In [1]: import numpy as np

In [2]: import numpy.linalg as la

In [3]: np.set_printoptions(precision=2, suppress=True, linewidth=160)

In [4]: J = np.diag(np.array([5, 9, 6, 0, 6, 9, 7]))

In [5]: print(J)
[[5 0 0 0 0 0 0]
 [0 9 0 0 0 0 0]
 [0 0 6 0 0 0 0]
 [0 0 0 0 0 0 0]
 [0 0 0 0 6 0 0]
 [0 0 0 0 0 9 0]
 [0 0 0 0 0 0 7]]

In [6]: print(np.sort(la.eigvals(J)))
[0. 5. 6. 6. 7. 9. 9.]

In [7]: print(J @ J)
[[25  0  0  0  0  0  0]
 [ 0 81  0  0  0  0  0]
 [ 0  0 36  0  0  0  0]
 [ 0  0  0  0  0  0  0]
 [ 0  0  0  0 36  0  0]
 [ 0  0  0  0  0 81  0]
 [ 0  0  0  0  0  0 49]]

In [8]: print([int(la.matrix_rank(la.matrix_power(J, p))) for p in range(1, 8)])
[6, 6, 6, 6, 6, 6, 6]

In [9]: print(la.cond(J) > 100)
True

In [10]: print(round(float(la.norm(J, 2) / la.norm(J)), 2))
0.51

In [11]: rng = np.random.default_rng(495628)

In [12]: Y = J + rng.integers(-2, 3, (7, 6)) @ rng.integers(-2, 3, (6, 7))

In [13]: print(Y)
[[  5   9   4  -3   3  -4   5]
 [  0  14  -6  -9   6   5   7]
 [ -3  -3   2  -3   6   7  -2]
 [  6 -10  -2   2  -6   1  -3]
 [-10   5   2  -7  17   1   3]
 [ -2  -2   5  -3   2   5   1]
 [ -8   4   2  -2   7   1   9]]

In [14]: print(np.round(la.svd(Y - J, compute_uv=False), 2) + 0)
[28.19 15.67 12.06  7.21  2.23  1.17  0.  ]

In [15]: print(Y - J)
[[  0   9   4  -3   3  -4   5]
 [  0   5  -6  -9   6   5   7]
 [ -3  -3  -4  -3   6   7  -2]
 [  6 -10  -2   2  -6   1  -3]
 [-10   5   2  -7  11   1   3]
 [ -2  -2   5  -3   2  -4   1]
 [ -8   4   2  -2   7   1   2]]

In [16]: print(np.abs(Y - J).sum(axis=1))
[28 38 28 30 39 19 26]

In [17]: M = np.array([[0.0, 1.0, 1.0, 1.0],
    ...:     [1.0, 0.0, 1.0, 1.0],
    ...:     [1.0, 1.0, 0.0, 1.0],
    ...:     [1.0, 1.0, 1.0, 0.0]])

In [18]: ev, vecs = la.eig(M)

In [19]: print(round(float(np.prod(ev)), 2))
-3.0

In [20]: ev, vecs = la.eigh(M)

In [21]: x0 = np.array([2, 2, 1, 0])

In [22]: print(la.eigvalsh(M[1:, 1:]))
[-1. -1.  2.]

In [23]: print(vecs * np.maximum(ev, 0) @ vecs.T)
[[0.75 0.75 0.75 0.75]
 [0.75 0.75 0.75 0.75]
 [0.75 0.75 0.75 0.75]
 [0.75 0.75 0.75 0.75]]

In [24]: print((np.sign(vecs[:, -1].round(6)) == np.sign(vecs[0, -1].round(6))).astype(int))
[1 1 1 1]

In [25]: Y = M / la.norm(M, axis=1, keepdims=True)

In [26]: G = Y @ Y.T

In [27]: print(la.norm(Y, axis=1))
[1. 1. 1. 1.]

In [28]: print((G - 2 * np.eye(4)).round(6).argmax(axis=1))
[1 0 0 0]

In [29]: print(G[1])
[0.67 1.   0.67 0.67]

In [30]: print((np.abs(G) > 0.9).astype(int))
[[1 0 0 0]
 [0 1 0 0]
 [0 0 1 0]
 [0 0 0 1]]

In [31]: F = np.loadtxt("dump.csv", delimiter=",")

In [32]: print(F)
[[-3.  1.  1. -1.  2.  3.  0. -3.]
 [ 0.  0.  3. -2.  3.  2.  3.  3.]
 [ 0.  0.  1.  6.  1.  2.  3.  9.]
 [ 0.  0.  5.  1.  7.  9.  3.  3.]
 [ 0.  0.  8.  3.  8.  4.  4.  3.]
 [ 0.  0.  5.  8.  6.  0.  1.  1.]
 [ 0.  0.  6.  3.  2.  1.  8.  9.]
 [ 0.  0.  6.  1.  5.  2.  6.  3.]]

In [33]: print(np.round(la.norm(F, 2) / la.norm(F), 2))
0.85

In [34]: left, sig, Vt = la.svd(F)

In [35]: print(sig.round(2) + 0)
[26.74 12.02  8.96  6.5   3.17  1.47  0.89  0.  ]

In [36]: Y = left[:, :7] @ np.diag(sig[:7]) @ Vt[:7]

In [37]: print(la.matrix_rank(F, rtol=0.05))
6

In [38]: print(round(np.abs(F - Y).max(), 2))
0.0

In [39]: left, sig, Vt = la.svd(F)

In [40]: vecs = Vt[:(sig > 1e-8).sum()]

In [41]: x0 = F[7] + 3 * F[0] + rng.integers(2) * np.eye(8)[3]

In [42]: print(x0)
[-9.  3.  9. -2. 11. 11.  6. -6.]

In [43]: print(np.round(vecs.T @ vecs, 2) + 0)
[[ 0.9 -0.3  0.   0.   0.   0.   0.   0. ]
 [-0.3  0.1  0.   0.   0.   0.   0.   0. ]
 [ 0.   0.   1.   0.   0.   0.   0.   0. ]
 [ 0.   0.   0.   1.   0.   0.   0.   0. ]
 [ 0.   0.   0.   0.   1.   0.   0.   0. ]
 [ 0.   0.   0.   0.   0.   1.   0.   0. ]
 [ 0.   0.   0.   0.   0.   0.   1.   0. ]
 [ 0.   0.   0.   0.   0.   0.   0.   1. ]]

In [44]: print(la.matrix_rank(np.vstack([F, x0])))
7

In [45]: print(np.allclose(vecs.T @ vecs @ x0, x0))
True

In [46]: print(round(float(la.norm(x0 - vecs.T @ vecs @ x0)), 2))
0.0

In [47]: print(np.diag(vecs.T @ vecs))
[0.9 0.1 1.  1.  1.  1.  1.  1. ]

In [48]: print(la.lstsq(J[:-1].T, J[-1])[2])
5

In [49]: print(np.round(np.trace(la.pinv(J) @ J), 2))
6.0

In [50]: print(J @ la.pinv(J) @ J)
[[5. 0. 0. 0. 0. 0. 0.]
 [0. 9. 0. 0. 0. 0. 0.]
 [0. 0. 6. 0. 0. 0. 0.]
 [0. 0. 0. 0. 0. 0. 0.]
 [0. 0. 0. 0. 6. 0. 0.]
 [0. 0. 0. 0. 0. 9. 0.]
 [0. 0. 0. 0. 0. 0. 7.]]

In [51]: print(np.abs(np.diag(la.qr(J)[1])) > 1e-9)
[ True  True  True False  True  True  True]

In [52]: feats = np.loadtxt("test0.csv", delimiter=",")

In [53]: print(feats)
[[ 0.  6. -3. -2. -2.]
 [ 5. 11.  2.  3.  3.]
 [ 7. 13.  4.  5.  5.]
 [-2.  4. -5. -4. -4.]]

In [54]: print(round(float(la.norm(feats, 2) / la.norm(feats)), 2))
0.89

In [55]: left, sig, Vt = la.svd(feats)

In [56]: print(np.argmax(sig[:-1] / (sig[1:] + 1e-6)) + 1)
2

In [57]: Y = left[:, :2] @ np.diag(sig[:2]) @ Vt[:2]

In [58]: print(la.matrix_rank(Y))
2

In [59]: print(round(float(np.abs(feats - Y).max()), 2))
0.0

In [60]: print(round(la.norm(feats - Y, 2), 2), round(sig[2], 2))
0.0 0.0

In [61]: r = la.matrix_rank(feats)

In [62]: print(r)
2

In [63]: ns = la.svd(feats)[2][r:].T

In [64]: print([int(la.matrix_rank(np.delete(feats, i, axis=0))) for i in range(4)])
[2, 2, 2, 2]

In [65]: print(la.matrix_rank(feats.T @ feats), la.matrix_rank(feats @ feats.T))
2 2

In [66]: print(np.allclose(feats @ ns, 0))
True

In [67]: print(ns.shape)
(5, 3)

In [68]: X = np.load("w.npy")

In [69]: print(X)
[[4 2 6]
 [2 1 3]
 [6 3 9]]

In [70]: print(round(float(la.det(2 * X)), 2), np.round(la.det(X), 2))
0.0 0.0

In [71]: print(np.kron(np.eye(2, dtype=int), X))
[[4 2 6 0 0 0]
 [2 1 3 0 0 0]
 [6 3 9 0 0 0]
 [0 0 0 4 2 6]
 [0 0 0 2 1 3]
 [0 0 0 6 3 9]]

In [72]: f, v = X[0], X[2]

In [73]: print(f @ f)
56

In [74]: print(f @ v)
84

In [75]: pr = (f @ v) / (f @ f) * f

In [76]: print((v - pr) @ f)
0.0

In [77]: print(pr)
[6. 3. 9.]

In [78]: print(la.matrix_rank(np.outer(f, v)))
1

In [79]: data = np.load("block13.npy")

In [80]: print(data)
[[2 0 3 1 0 1 1 2 1 1]
 [0 1 2 1 0 2 0 0 3 0]
 [0 0 0 3 2 2 3 2 2 0]
 [0 0 0 2 3 2 0 1 1 0]
 [0 0 0 0 3 0 3 1 1 2]
 [0 0 0 0 0 3 1 3 2 2]
 [0 0 0 0 0 0 1 3 0 0]
 [0 0 0 0 0 0 0 1 3 2]
 [0 0 0 0 0 0 0 0 0 0]
 [0 0 0 0 0 0 0 0 0 1]]

In [81]: G = data.T @ data

In [82]: print(np.trace(G), (data ** 2).sum())
170 170

In [83]: print(la.svd(data, compute_uv=False) ** 2)
[97.04 23.34 17.59 12.61 10.12  4.65  2.85  1.62  0.19  0.  ]

In [84]: print(la.matrix_rank(G))
9

In [85]: mat = np.loadtxt("x.csv", delimiter=",")

In [86]: print(mat)
[[0. 0. 0. 1. 0. 1.]
 [0. 0. 1. 0. 0. 1.]
 [0. 1. 0. 0. 0. 0.]
 [1. 0. 0. 0. 0. 1.]
 [0. 0. 0. 0. 0. 0.]
 [1. 1. 0. 1. 0. 0.]]

In [87]: print((mat != 0).astype(int))
[[0 0 0 1 0 1]
 [0 0 1 0 0 1]
 [0 1 0 0 0 0]
 [1 0 0 0 0 1]
 [0 0 0 0 0 0]
 [1 1 0 1 0 0]]

In [88]: print((la.matrix_power((mat != 0) + (mat.T != 0) + np.eye(6), 6) > 0).astype(int))
[[1 1 1 1 0 1]
 [1 1 1 1 0 1]
 [1 1 1 1 0 1]
 [1 1 1 1 0 1]
 [0 0 0 0 1 0]
 [1 1 1 1 0 1]]

In [89]: print(np.flatnonzero(la.matrix_power((mat != 0) + (mat.T != 0) + np.eye(6), 6)[2]))
[0 1 2 3 5]

In [90]: r = la.matrix_rank(mat)

In [91]: print(r)
5

In [92]: ns = la.svd(mat)[2][r:].T

In [93]: print([int(la.matrix_rank(mat[:i])) for i in range(1, len(mat) + 1)])
[1, 2, 3, 4, 4, 5]

In [94]: print(ns @ ns.T)
[[0. 0. 0. 0. 0. 0.]
 [0. 0. 0. 0. 0. 0.]
 [0. 0. 0. 0. 0. 0.]
 [0. 0. 0. 0. 0. 0.]
 [0. 0. 0. 0. 1. 0.]
 [0. 0. 0. 0. 0. 0.]]

In [95]: print(np.allclose(mat @ ns, 0))
True

In [96]: print(mat @ ns)
[[0.]
 [0.]
 [0.]
 [0.]
 [0.]
 [0.]]

In [97]: print(la.lstsq(mat[:-1].T, mat[-1])[2])
4

In [98]: print(np.abs(np.diag(la.qr(mat)[1])) > 1e-9)
[ True  True  True  True False  True]

In [99]: print(np.round(mat @ la.pinv(mat) @ mat, 2) + 0)
[[0. 0. 0. 1. 0. 1.]
 [0. 0. 1. 0. 0. 1.]
 [0. 1. 0. 0. 0. 0.]
 [1. 0. 0. 0. 0. 1.]
 [0. 0. 0. 0. 0. 0.]
 [1. 1. 0. 1. 0. 0.]]

In [100]: print(round(np.trace(la.pinv(mat) @ mat), 2))
5.0

In [101]: print(np.allclose(mat[:-1].T @ la.lstsq(mat[:-1].T, mat[-1])[0], mat[-1]))
False

In [102]: print(np.unique(mat.round(6), axis=0).shape)
(6, 6)

In [103]: print(np.allclose(mat @ mat.T, mat.T @ mat))
True

In [104]: print(la.matrix_power(mat, 2))
[[2. 1. 0. 1. 0. 1.]
 [1. 2. 0. 1. 0. 0.]
 [0. 0. 1. 0. 0. 1.]
 [1. 1. 0. 2. 0. 1.]
 [0. 0. 0. 0. 0. 0.]
 [1. 0. 1. 1. 0. 3.]]

In [105]: print(np.round(np.abs(la.eigvals(mat)).max(), 2))
2.21

In [106]: ev, vecs = la.eigh(mat)

In [107]: x0 = np.array([6, 0, 9, -3, 5, 5])

In [108]: print((np.sign(vecs[:, -1].round(6)) == np.sign(vecs[0, -1].round(6))).astype(int))
[1 1 1 1 0 1]

In [109]: print(la.eigvalsh(mat[1:, 1:]))
[-1.62 -0.62  0.    0.62  1.62]

In [110]: print(vecs * np.abs(ev) @ vecs.T)
[[ 1.29  0.35 -0.06  0.29  0.    0.33]
 [ 0.35  1.32  0.03  0.35  0.   -0.08]
 [-0.06  0.03  0.91 -0.06  0.    0.41]
 [ 0.29  0.35 -0.06  1.29  0.    0.33]
 [ 0.    0.    0.    0.    0.    0.  ]
 [ 0.33 -0.08  0.41  0.33  0.    1.61]]

In [111]: print(vecs * np.maximum(ev, 0) @ vecs.T)
[[ 0.65  0.18 -0.03  0.65  0.    0.66]
 [ 0.18  0.66  0.52  0.18  0.    0.46]
 [-0.03  0.52  0.45 -0.03  0.    0.21]
 [ 0.65  0.18 -0.03  0.65  0.    0.66]
 [ 0.    0.    0.    0.    0.    0.  ]
 [ 0.66  0.46  0.21  0.66  0.    0.81]]

In [112]: print(round(x0 @ mat @ x0 / (x0 @ x0), 2), np.round(ev[0], 2), round(ev[-1], 2))
-0.03 -1.68 2.21

In [113]: K = np.load("run6.npy")

In [114]: print(K)
[[ 3.  2.  1.  2.  2.  0.]
 [ 0.  1.  2.  2.  1.  1.]
 [ 0.  0.  2.  3.  8. -1.]
 [ 0.  0. -7. -3.  2.  1.]
 [ 0.  0. -2.  8. -7. -5.]
 [ 0.  0.  5. -9.  7. -1.]]

In [115]: f = np.array([-1, -2, 1, 1, 1, 1])

In [116]: Y = K + np.outer(f, np.eye(6)[3])

In [117]: print(la.matrix_rank(la.inv(Y) - la.inv(K), tol=1e-8))
1

In [118]: print(la.matrix_rank(Y - K))
1

In [119]: print(Y)
[[ 3.  2.  1.  1.  2.  0.]
 [ 0.  1.  2.  0.  1.  1.]
 [ 0.  0.  2.  4.  8. -1.]
 [ 0.  0. -7. -2.  2.  1.]
 [ 0.  0. -2.  9. -7. -5.]
 [ 0.  0.  5. -8.  7. -1.]]

In [120]: lab = rng.permutation(6)

In [121]: Y = K[:, lab] * rng.choice([-1, 1], 6)

In [122]: print(Y)
[[ 1.  2. -0. -2. -3. -2.]
 [ 2.  1. -1. -2. -0. -1.]
 [ 2.  8.  1. -3. -0. -0.]
 [-7.  2. -1.  3. -0. -0.]
 [-2. -7.  5. -8. -0. -0.]
 [ 5.  7.  1.  9. -0. -0.]]

In [123]: left, _, Vt = la.svd(K.T @ Y)

In [124]: print(lab)
[2 4 5 3 0 1]

In [125]: print(round(float(np.abs(la.eigvals(K)).max()), 2))
9.14

In [126]: print(np.allclose(K @ K.T, K.T @ K))
False

In [127]: print(round(float(la.det(K)), 2))
13305.0

In [128]: print((K - K.T) / 2)
[[ 0.   1.   0.5  1.   1.   0. ]
 [-1.   0.   1.   1.   0.5  0.5]
 [-0.5 -1.   0.   5.   5.  -3. ]
 [-1.  -1.  -5.   0.  -3.   5. ]
 [-1.  -0.5 -5.   3.   0.  -6. ]
 [ 0.  -0.5  3.  -5.   6.   0. ]]

In [129]: print(K @ K)
[[  9.   8.  -9.  23.   6.  -7.]
 [  0.   1.  -5.   1.  21.  -5.]
 [  0.   0. -38.  70. -41. -38.]
 [  0.   0.   8.  -5. -69.  -7.]
 [  0.   0. -71. -41.  14.  50.]
 [  0.   0.  54. 107. -34. -48.]]

In [130]: print(la.matrix_power(K, 2))
[[  9.   8.  -9.  23.   6.  -7.]
 [  0.   1.  -5.   1.  21.  -5.]
 [  0.   0. -38.  70. -41. -38.]
 [  0.   0.   8.  -5. -69.  -7.]
 [  0.   0. -71. -41.  14.  50.]
 [  0.   0.  54. 107. -34. -48.]]
